$ python3 -q
>>> import numpy as np
>>> import numpy.linalg as la
>>> np.set_printoptions(suppress=True, linewidth=100)
>>> m1 = np.load("case18.npy")
>>> m1
array([[ 1.1 ,  0.4 , -0.67],
       [-1.2 ,  2.5 , -5.25],
       [-2.3 ,  0.2 , -0.7 ],
       [ 0.  ,  1.4 , -2.83],
       [ 1.  , -1.3 ,  2.17],
       [-0.3 , -1.2 ,  2.46],
       [-1.1 ,  0.4 , -1.12],
       [ 0.5 ,  0.  ,  0.17],
       [-0.1 ,  1.1 , -2.11],
       [ 1.2 , -2.1 ,  3.73]])
>>> dist = la.norm(m1[:, None] - m1[None], axis=-1)
>>> dist[:5, :5].round(2)
array([[0.  , 5.54, 3.41, 2.62, 3.31],
       [5.54, 0.  , 5.22, 2.92, 8.62],
       [3.41, 5.22, 0.  , 3.36, 4.62],
       [2.62, 2.92, 3.36, 0.  , 5.77],
       [3.31, 8.62, 4.62, 5.77, 0.  ]])
>>> np.unravel_index(dist.round(6).argmax(), dist.shape)
(np.int64(1), np.int64(9))
>>> np.flatnonzero(dist[0] < dist.mean() / 2)
array([0, 7])
>>> (dist + 1e9 * np.eye(10)).round(6).argmin(axis=1)
array([7, 3, 6, 8, 5, 4, 2, 0, 3, 4])
>>> la.matrix_rank(dist ** 2)
np.int64(5)
>>> Ac = m1 - m1.mean(axis=0)
>>> evecs = la.svd(Ac)[2][:2]
>>> other = Ac - Ac @ evecs.T @ evecs
>>> np.round(np.cov(Ac @ evecs.T, rowvar=False), 2) + 0
array([[9.51, 0.  ],
       [0.  , 0.94]])
>>> np.round(np.diag(evecs.T @ evecs), 2)
array([1.  , 0.21, 0.79])
>>> np.round((Ac @ evecs.T).std(axis=0), 2)
array([2.93, 0.92])
>>> lab = m1[:, 2] > np.median(m1[:, 2])
>>> r0 = m1[lab].mean(axis=0) - m1[~lab].mean(axis=0)
>>> lab.astype(int)
array([1, 0, 0, 0, 1, 1, 0, 1, 0, 1])
>>> r0.round(2)
array([ 1.64, -1.96,  3.97])
>>> ((m1 - m1.mean(axis=0)) @ r0 > 0).astype(int)
array([1, 0, 0, 0, 1, 1, 0, 1, 0, 1])
>>> W2 = m1[[6, 8]].astype(float)
>>> for _ in range(5):
...     lab = la.norm(m1[:, None] - W2, axis=-1).argmin(axis=1)
...     W2 = np.array([m1[lab == j].mean(axis=0) for j in range(2)])
... 
>>> lab
array([0, 1, 1, 1, 0, 0, 1, 0, 1, 0])
>>> np.abs(W2[1] - W2[0]).argmax()
np.int64(2)
>>> np.bincount(lab)
array([5, 5])
>>> W2.round(2)
array([[ 0.7 , -0.84,  1.57],
       [-0.94,  1.12, -2.4 ]])
>>> np.round(W2[1] - W2[0], 2)
array([-1.64,  1.96, -3.97])
>>> gram = np.cov(m1, rowvar=False)
>>> np.round(np.polyfit(m1[:, 1], m1[:, 0], 1), 2)
array([-0.4 , -0.06])
>>> np.round(np.median(m1, axis=0), 2)
array([-0.05,  0.3 , -0.68])
>>> np.round(np.corrcoef(m1.T), 2)
array([[ 1.  , -0.48,  0.51],
       [-0.48,  1.  , -1.  ],
       [ 0.51, -1.  ,  1.  ]])
>>> gram.shape
(3, 3)
>>> np.round(la.eigvalsh(gram)[::-1], 2)
array([9.51, 0.94, 0.01])
>>> J = np.loadtxt("w.csv", delimiter=",")
>>> J
array([[  1.,  -3.,   9., -27.],
       [  1.,  -2.,   4.,  -8.],
       [  1.,  -1.,   1.,  -1.],
       [  1.,   0.,   0.,   0.],
       [  1.,   1.,   1.,   1.],
       [  1.,   2.,   4.,   8.]])
>>> # row 0 dominates
>>> other = J / np.sqrt((J ** 2).mean(axis=1, keepdims=True))
>>> other[5].round(2)
array([0.22, 0.43, 0.87, 1.74])
>>> J - J.mean(axis=1, keepdims=True)
array([[  6.  ,   2.  ,  14.  , -22.  ],
       [  2.25,  -0.75,   5.25,  -6.75],
       [  1.  ,  -1.  ,   1.  ,  -1.  ],
       [  0.75,  -0.25,  -0.25,  -0.25],
       [  0.  ,   0.  ,   0.  ,   0.  ],
       [ -2.75,  -1.75,   0.25,   4.25]])
>>> la.matrix_rank(J - J.mean(axis=1, keepdims=True))
np.int64(3)
>>> w1 = np.array([[2, 2], [5, 5], [5, 3], [1, 5]])
>>> coef = np.array([3, 2])
>>> H = np.maximum(J @ w1 + coef, 0)
>>> (H > 0).astype(int)
array([[1, 0],
       [1, 0],
       [1, 0],
       [1, 1],
       [1, 1],
       [1, 1]])
>>> W2 = np.array([[2, 5, -1], [-1, 2, -3]])
>>> H @ W2
array([[  16.,   40.,   -8.],
       [  14.,   35.,   -7.],
       [   8.,   20.,   -4.],
       [   6.,   33.,  -17.],
       [  15.,  114.,  -67.],
       [  20.,  347., -241.]])
>>> w1 @ W2
array([[  2,  14,  -8],
       [  5,  35, -20],
       [  7,  31, -14],
       [ -3,  15, -16]])
>>> (H @ W2).round(6).argmax(axis=1)
array([1, 1, 1, 1, 1, 1])
>>> def softmax(z):
...     e = np.exp(z - z.max(axis=-1, keepdims=True))
...     return e / e.sum(axis=-1, keepdims=True)
... 
>>> np.round(softmax(J).sum(axis=1), 2)
array([1., 1., 1., 1., 1., 1.])
>>> np.round(softmax(10 * J[1]), 2) + 0
array([0., 0., 1., 0.])
>>> att = J @ J.T / np.sqrt(4)
>>> np.round(softmax(att + np.triu(np.full(att.shape, -np.inf), 1)), 2) + 0
array([[1.  , 0.  , 0.  , 0.  , 0.  , 0.  ],
       [1.  , 0.  , 0.  , 0.  , 0.  , 0.  ],
       [1.  , 0.  , 0.  , 0.  , 0.  , 0.  ],
       [0.25, 0.25, 0.25, 0.25, 0.  , 0.  ],
       [0.  , 0.01, 0.1 , 0.16, 0.73, 0.  ],
       [0.  , 0.  , 0.  , 0.  , 0.  , 1.  ]])
>>> x0 = np.array([5, 5, 0, 4])
>>> a = np.maximum(J @ x0, 0)
>>> J.T @ a
array([ 66., 108., 202., 390.])
>>> np.round(np.tanh(J @ x0), 2)
array([-1., -1., -1.,  1.,  1.,  1.])
>>> a
array([ 0.,  0.,  0.,  5., 14., 47.])
>>> data = np.load("out15.npy")
>>> data
array([[  1. ,  -1.2,   1.4],
       [  0.1,   0.1,   0.9],
       [  0.6,  -1.4,  -0.6],
       [  5. , -16. , -20. ],
       [ -0.1,   0.7,  -0.5],
       [ -0.4,  -1.8,   0.3],
       [ -0.5,  -0.1,   0.8],
       [  0.7,   0.7,   0.2],
       [  0. ,  -0.4,   1.1],
       [ -1.8,  -0.6,   1.2],
       [ -0.5,   1.1,   2. ],
       [ -0.3,  -1.2,  -0.6],
       [  0.9,   0. ,   0. ],
       [  1.2,  -0.2,  -0.2],
       [  0.2,  -0.1,  -0.9],
       [  1.5,   0.4,  -1.1],
       [  0.6,  -0.7,   0. ],
       [ -0.7,  -1. ,  -0.1],
       [  0.3,  -0.1,  -0.2],
       [ -0.3,  -0.4,   0.2],
       [ -1. ,   0.8,   1.2],
       [  0. ,   1.1,  -2. ],
       [  1.1,  -0.8,   0.7],
       [ -1.5,   1.8,   1.2],
       [  0. ,   0.1,   1.2],
       [  1.5,   0. ,   0.1],
       [  1.6,  -0.4,  -0.3],
       [ -0.7,   0.9,  -0.4],
       [  0.3,   1.1,  -0.4],
       [ -0.9,   0.4,   0. ],
       [  0.7,   1.2,   0. ],
       [ -0.1,   0.8,  -0.1],
       [ -0.1,   1. ,   0.9]])
>>> # row 3 dominates
>>> W2 = data[[6, 11]].astype(float)
>>> for _ in range(7):
...     lab = la.norm(data[:, None] - W2, axis=-1).argmin(axis=1)
...     W2 = np.array([data[lab == j].mean(axis=0) for j in range(2)])
... 
>>> lab
array([0, 0, 0, 1, 0, 0, 0, 0, 0, 0, 0, 0, 0, 0, 0, 0, 0, 0, 0, 0, 0, 0, 0, 0, 0, 0, 0, 0, 0, 0, 0,
       0, 0])
>>> np.bincount(lab)
array([32,  1])
>>> other = np.c_[data[:, :1] @ np.array([[-2]]), np.array([-1, 3, 1, 0, 1, 1, -1, -3, 1, -3, -2, -1, 0, -1, 1, 0, 1, 2, 0, -2, 3, -3, 2, -2, -3, 2, -3, -3, 1, -3, 3, 2, 0])]
>>> other
array([[ -2. ,  -1. ],
       [ -0.2,   3. ],
       [ -1.2,   1. ],
       [-10. ,   0. ],
       [  0.2,   1. ],
       [  0.8,   1. ],
       [  1. ,  -1. ],
       [ -1.4,  -3. ],
       [  0. ,   1. ],
       [  3.6,  -3. ],
       [  1. ,  -2. ],
       [  0.6,  -1. ],
       [ -1.8,   0. ],
       [ -2.4,  -1. ],
       [ -0.4,   1. ],
       [ -3. ,   0. ],
       [ -1.2,   1. ],
       [  1.4,   2. ],
       [ -0.6,   0. ],
       [  0.6,  -2. ],
       [  2. ,   3. ],
       [  0. ,  -3. ],
       [ -2.2,   2. ],
       [  3. ,  -2. ],
       [  0. ,  -3. ],
       [ -3. ,   2. ],
       [ -3.2,  -3. ],
       [  1.4,  -3. ],
       [ -0.6,   1. ],
       [  1.8,  -3. ],
       [ -1.4,   3. ],
       [  0.2,   2. ],
       [  0.2,   0. ]])
>>> la.matrix_rank(np.c_[data, other])
np.int64(4)
>>> np.round(la.norm(la.qr(data)[0].T @ other, axis=0) ** 2 / ((other ** 2).sum(axis=0) + 1e-12), 2)
array([1.  , 0.04])
>>> hat = data @ la.solve(data.T @ data, data.T)
>>> la.matrix_rank(np.eye(33) - hat)
np.int64(30)
>>> np.round(hat @ data[:, 1], 2) + 0
array([ -1.2,   0.1,  -1.4, -16. ,   0.7,  -1.8,  -0.1,   0.7,  -0.4,  -0.6,   1.1,  -1.2,   0. ,
        -0.2,  -0.1,   0.4,  -0.7,  -1. ,  -0.1,  -0.4,   0.8,   1.1,  -0.8,   1.8,   0.1,   0. ,
        -0.4,   0.9,   1.1,   0.4,   1.2,   0.8,   1. ])
>>> np.allclose(hat @ hat, hat)
True
>>> rng = np.random.default_rng(814273)
>>> M = np.eye(7, dtype=int)[rng.permutation(7)]
>>> M
array([[0, 1, 0, 0, 0, 0, 0],
       [0, 0, 0, 1, 0, 0, 0],
       [0, 0, 0, 0, 0, 1, 0],
       [0, 0, 0, 0, 1, 0, 0],
       [1, 0, 0, 0, 0, 0, 0],
       [0, 0, 0, 0, 0, 0, 1],
       [0, 0, 1, 0, 0, 0, 0]])
>>> # orthonormal columns
>>> M @ M.T
array([[1, 0, 0, 0, 0, 0, 0],
       [0, 1, 0, 0, 0, 0, 0],
       [0, 0, 1, 0, 0, 0, 0],
       [0, 0, 0, 1, 0, 0, 0],
       [0, 0, 0, 0, 1, 0, 0],
       [0, 0, 0, 0, 0, 1, 0],
       [0, 0, 0, 0, 0, 0, 1]])
>>> np.round(la.pinv(M), 2)
array([[0., 0., 0., 0., 1., 0., 0.],
       [1., 0., 0., 0., 0., 0., 0.],
       [0., 0., 0., 0., 0., 0., 1.],
       [0., 1., 0., 0., 0., 0., 0.],
       [0., 0., 0., 1., 0., 0., 0.],
       [0., 0., 1., 0., 0., 0., 0.],
       [0., 0., 0., 0., 0., 1., 0.]])
>>> M.T @ M
array([[1, 0, 0, 0, 0, 0, 0],
       [0, 1, 0, 0, 0, 0, 0],
       [0, 0, 1, 0, 0, 0, 0],
       [0, 0, 0, 1, 0, 0, 0],
       [0, 0, 0, 0, 1, 0, 0],
       [0, 0, 0, 0, 0, 1, 0],
       [0, 0, 0, 0, 0, 0, 1]])
>>> arr = np.loadtxt("layer4.csv", delimiter=",")
>>> arr
array([[ -0.4,   1.2,  -1.7,   2.4,  -1.1,  -0.1,  -0.3,   0.3,   0.7],
       [  0.6,   0.8,  -1.6,   1.5,  -0.2,  -1.8,   1.2,  -0.1,  -0.2],
       [ -2. ,  18. ,  -4. , -12. , -14. ,   8. ,  30. ,  32. , -10. ],
       [  0.7,   1.2,  -1.1,   0.1,  -0.9,   0.8,  -1.9,  -0.8,  -1.7],
       [ -0.3,  -2. ,   1.8,  -1.5,  -0.9,   1.4,   0.8,   0.1,   0.1],
       [  1. ,   0.1,   1.4,   0.8,  -0.1,   0.4,   0.5,  -0.4,  -1.7],
       [  0.1,   1. ,   0.2,   0.1,  -0.4,  -0.1,  -1.4,  -1.3,  -0.4],
       [  3. ,   0.2,  -0.4,   0.7,   1.3,  -2.7,   2.3,   0.1,  -1.2],
       [  1.7,  -1.9,   0.1,   1.5,   1. ,   1.8,   1.2,  -0.5,  -0.1],
       [ -1.4,  -0.1,  -0.9,  -0.3,   1.3,   0.4,  -0.5,   0.7,   0.9],
       [  1.1,  -0.5,  -1.4,  -0.5,   1.3,   0.1,  -0.7,  -0.5,   0.8],
       [  0. ,  -0.2,   1.8,  -0.6,   2. ,   2.1,   1.6,  -1. ,   0.7],
       [  0.2,  -0.2,   0.1,  -0.3,   0.5,   0.2,   0.7,  -0.8,   0.6],
       [  0.4,  -0.9,   0.1,  -0.6,   0.4,  -1.5,   0.9,   0.3,   1. ],
       [ -0.9,   1.5,  -0.2,   0.3,   0.1,   0.8,  -0.6,  -0.6,  -0.7],
       [ -1. ,   0.1,   0.9,   1. ,   0.4,  -0.4,  -0.1,  -0.1,   0.9],
       [ -0.2,   0.7,   0.6,   1. ,  -0.3,   0.1,   1.1,   1. ,  -0.9],
       [  1.9,  -0.2,   1.7,  -0.4,  -0.7,  -0.8,   1.3,  -0.8,   0.1],
       [  0.3,   0.7,  -1.2,  -1.3,  -0.7,  -0.7,   0. ,   0. ,   0.5],
       [  0.6,   0.9,  -0.5,   0.4,  -0.3,   1. ,   0.6,   1.2,  -0.2],
       [  0.1,  -0.4,   0.5,  -0.2,   0.5,   0. ,  -0.4,   0.7,   2.5]])
>>> Ac = (arr - arr.mean(axis=0)) / arr.std(axis=0)
>>> np.argwhere(np.abs(Ac) > 2)
array([[2, 0],
       [2, 1],
       [2, 2],
       [2, 3],
       [2, 4],
       [2, 5],
       [2, 6],
       [2, 7],
       [2, 8],
       [7, 0]])
>>> np.round(Ac.std(axis=0), 2)
array([1., 1., 1., 1., 1., 1., 1., 1., 1.])
>>> coef = la.lstsq(np.delete(Ac, 4, axis=1), Ac[:, 4])[0]
>>> coef.round(2) + 0
array([ 0.  , -0.29, -0.07,  0.07,  0.05,  0.55, -1.04,  0.23])
>>> np.abs(coef).argmax()
np.int64(6)
>>> round(1 - np.var(Ac[:, 4] - np.delete(Ac, 4, axis=1) @ coef), 2)
np.float64(0.95)
